>>> import numpy as np
>>> np.set_printoptions(precision=3, suppress=True, linewidth=200)
>>> feats = np.loadtxt("block18.csv", delimiter=",")
>>> feats
array([[ 0., -1.,  4.,  2.,  0.],
       [ 0.,  1., -5.,  3.,  0.],
       [-5., -3.,  4.,  0.,  0.],
       [-4.,  5.,  5.,  2.,  0.],
       [ 0.,  0.,  0.,  0.,  1.]])
>>> x0 = np.array([2, 0, 5, -4, 4])
>>> y = feats @ x0
>>> b, lr = np.zeros(5), 1 / np.linalg.norm(feats, 2) ** 2
>>> for i in range(30):
...     b -= lr * feats.T @ (feats @ b - y)
...     if i % 10 == 0: print(i, round(np.linalg.norm(feats @ b - y), 3))
... 
0 22.35
10 4.829
20 3.359
>>> np.round(np.linalg.cond(feats), 3)
np.float64(10.374)
>>> b
array([ 2.018, -0.028,  5.008, -3.933,  0.977])
>>> Uu, s = np.linalg.svd(feats)
Traceback (most recent call last):
  File "<python-input-10>", line 1, in <module>
    Uu, s = np.linalg.svd(feats)
    ^^^^^
ValueError: too many values to unpack (expected 2)
>>> Uu, s, Vt = np.linalg.svd(feats, full_matrices=False)
>>> np.round(Vt @ Vt.T, 3) + 0
array([[1., 0., 0., 0., 0.],
       [0., 1., 0., 0., 0.],
       [0., 0., 1., 0., 0.],
       [0., 0., 0., 1., 0.],
       [0., 0., 0., 0., 1.]])
>>> np.abs(Vt[0])
array([0.523, 0.097, 0.842, 0.086, 0.   ])
>>> np.abs(Uu[:, 0]).round(6).argmax()
np.int64(3)
>>> s
array([10.374,  6.381,  4.266,  3.078,  1.   ])
>>> F = np.load("data.npy")
>>> F
array([[0.333, 0.333, 0.   , 0.   , 0.   , 0.333, 0.   , 0.   ],
       [0.   , 0.167, 0.167, 0.167, 0.167, 0.167, 0.   , 0.167],
       [0.   , 0.25 , 0.25 , 0.   , 0.   , 0.25 , 0.   , 0.25 ],
       [0.333, 0.   , 0.333, 0.333, 0.   , 0.   , 0.   , 0.   ],
       [0.   , 0.   , 0.25 , 0.   , 0.25 , 0.25 , 0.25 , 0.   ],
       [0.   , 0.5  , 0.   , 0.   , 0.   , 0.5  , 0.   , 0.   ],
       [0.   , 0.   , 0.25 , 0.   , 0.25 , 0.   , 0.5  , 0.   ],
       [0.   , 0.   , 0.   , 0.   , 0.   , 0.333, 0.   , 0.667]])
>>> rng = np.random.default_rng(148)
>>> labels = rng.permutation(8)
>>> other = F[:, labels] * rng.choice([-1, 1], 8)
>>> other
array([[ 0.333,  0.   , -0.   ,  0.   ,  0.   , -0.   , -0.333,  0.333],
       [ 0.167,  0.167, -0.167,  0.167,  0.   , -0.167, -0.   ,  0.167],
       [ 0.25 ,  0.25 , -0.   ,  0.   ,  0.   , -0.25 , -0.   ,  0.25 ],
       [ 0.   ,  0.   , -0.333,  0.   ,  0.   , -0.333, -0.333,  0.   ],
       [ 0.25 ,  0.   , -0.   ,  0.25 ,  0.25 , -0.25 , -0.   ,  0.   ],
       [ 0.5  ,  0.   , -0.   ,  0.   ,  0.   , -0.   , -0.   ,  0.5  ],
       [ 0.   ,  0.   , -0.   ,  0.25 ,  0.5  , -0.25 , -0.   ,  0.   ],
       [ 0.333,  0.667, -0.   ,  0.   ,  0.   , -0.   , -0.   ,  0.   ]])
>>> Uu, _, Vt = np.linalg.svd(F.T @ other)
>>> np.round(np.linalg.lstsq(F, other)[0], 3) + 0
array([[ 0.,  0.,  0.,  0.,  0.,  0., -1.,  0.],
       [ 0.,  0.,  0.,  0.,  0.,  0.,  0.,  1.],
       [ 0.,  0.,  0.,  0.,  0., -1.,  0.,  0.],
       [ 0.,  0., -1.,  0.,  0.,  0.,  0.,  0.],
       [ 0.,  0.,  0.,  1.,  0.,  0.,  0.,  0.],
       [ 1.,  0.,  0.,  0.,  0.,  0.,  0.,  0.],
       [ 0.,  0.,  0.,  0.,  1.,  0.,  0.,  0.],
       [ 0.,  1.,  0.,  0.,  0.,  0.,  0.,  0.]])
>>> labels
array([5, 7, 3, 4, 6, 2, 0, 1])
>>> M = np.loadtxt("layer5.csv", delimiter=",")
>>> M
array([[-1.,  0.,  0.,  0.,  0.,  0.,  0.,  0.],
       [-2., -2.,  0.,  0.,  0.,  0.,  0.,  0.],
       [ 0., -3.,  0.,  0.,  0.,  0.,  0.,  0.],
       [ 3.,  1.,  3., -2.,  0.,  0.,  0.,  0.],
       [ 2., -3.,  3.,  0.,  3.,  0.,  0.,  0.],
       [-3., -3., -2.,  0.,  3.,  2.,  0.,  0.],
       [ 0.,  0.,  3., -2.,  3., -2.,  2.,  0.],
       [-2., -1., -1., -2.,  0.,  2.,  3., -1.]])
>>> np.linalg.matrix_rank(M, rtol=0.1)
np.int64(7)
>>> [round(float(x), 3) for x in np.linalg.svd(M, compute_uv=False)[:3]]
[8.065, 7.406, 4.753]
>>> np.round(np.linalg.norm(M, 2) / np.linalg.norm(M), 3)
np.float64(0.636)
>>> np.round(np.abs(np.linalg.eigvals(M)).max(), 3)
np.float64(3.0)
>>> np.sort(np.abs(np.linalg.eigvals(M)))
array([0., 1., 1., 2., 2., 2., 2., 3.])
>>> round(np.linalg.det(M), 3)
np.float64(-0.0)
>>> M @ M
array([[  1.,   0.,   0.,   0.,   0.,   0.,   0.,   0.],
       [  6.,   4.,   0.,   0.,   0.,   0.,   0.,   0.],
       [  6.,   6.,   0.,   0.,   0.,   0.,   0.,   0.],
       [-11., -13.,  -6.,   4.,   0.,   0.,   0.,   0.],
       [ 10., -12.,   9.,   0.,   9.,   0.,   0.,   0.],
       [  9.,  -3.,   5.,   0.,  15.,   4.,   0.,   0.],
       [  6., -14.,  13.,   0.,   9.,  -8.,   4.,   0.],
       [ -6.,  -2.,   0.,   0.,  15.,  -4.,   3.,   1.]])
>>> (M + M.T) / 2
array([[-1. , -1. ,  0. ,  1.5,  1. , -1.5,  0. , -1. ],
       [-1. , -2. , -1.5,  0.5, -1.5, -1.5,  0. , -0.5],
       [ 0. , -1.5,  0. ,  1.5,  1.5, -1. ,  1.5, -0.5],
       [ 1.5,  0.5,  1.5, -2. ,  0. ,  0. , -1. , -1. ],
       [ 1. , -1.5,  1.5,  0. ,  3. ,  1.5,  1.5,  0. ],
       [-1.5, -1.5, -1. ,  0. ,  1.5,  2. , -1. ,  1. ],
       [ 0. ,  0. ,  1.5, -1. ,  1.5, -1. ,  2. ,  1.5],
       [-1. , -0.5, -0.5, -1. ,  0. ,  1. ,  1.5, -1. ]])
>>> np.allclose(M @ M.T, M.T @ M)
False
>>> arr = np.diag(np.array([0, 5, 3, 3, 9, 7])) + 2 * np.eye(6, k=1) + 2 * np.eye(6, k=-1)
>>> arr
array([[0., 2., 0., 0., 0., 0.],
       [2., 5., 2., 0., 0., 0.],
       [0., 2., 3., 2., 0., 0.],
       [0., 0., 2., 3., 2., 0.],
       [0., 0., 0., 2., 9., 2.],
       [0., 0., 0., 0., 2., 7.]])
>>> other = np.array([[3, 2, 0], [2, 1, 0], [2, 1, 2], [1, 1, 2], [3, 0, 0], [3, 3, 1]])
>>> np.linalg.matrix_rank(arr @ other)
np.int64(3)
>>> np.vstack([arr, other.T]).shape
(9, 6)
>>> np.einsum("ij->j", arr)
array([ 2.,  9.,  7.,  7., 13.,  9.])
>>> np.einsum("ik,kj->ij", arr, other)
array([[ 4.,  2.,  0.],
       [20., 11.,  4.],
       [12.,  7., 10.],
       [13.,  5., 10.],
       [35.,  8.,  6.],
       [27., 21.,  7.]])
>>> np.einsum("ik,kj->ji", arr, other)
array([[ 4., 20., 12., 13., 35., 27.],
       [ 2., 11.,  7.,  5.,  8., 21.],
       [ 0.,  4., 10., 10.,  6.,  7.]])
>>> np.linalg.matrix_rank(np.vstack([arr, other.T]))
np.int64(6)
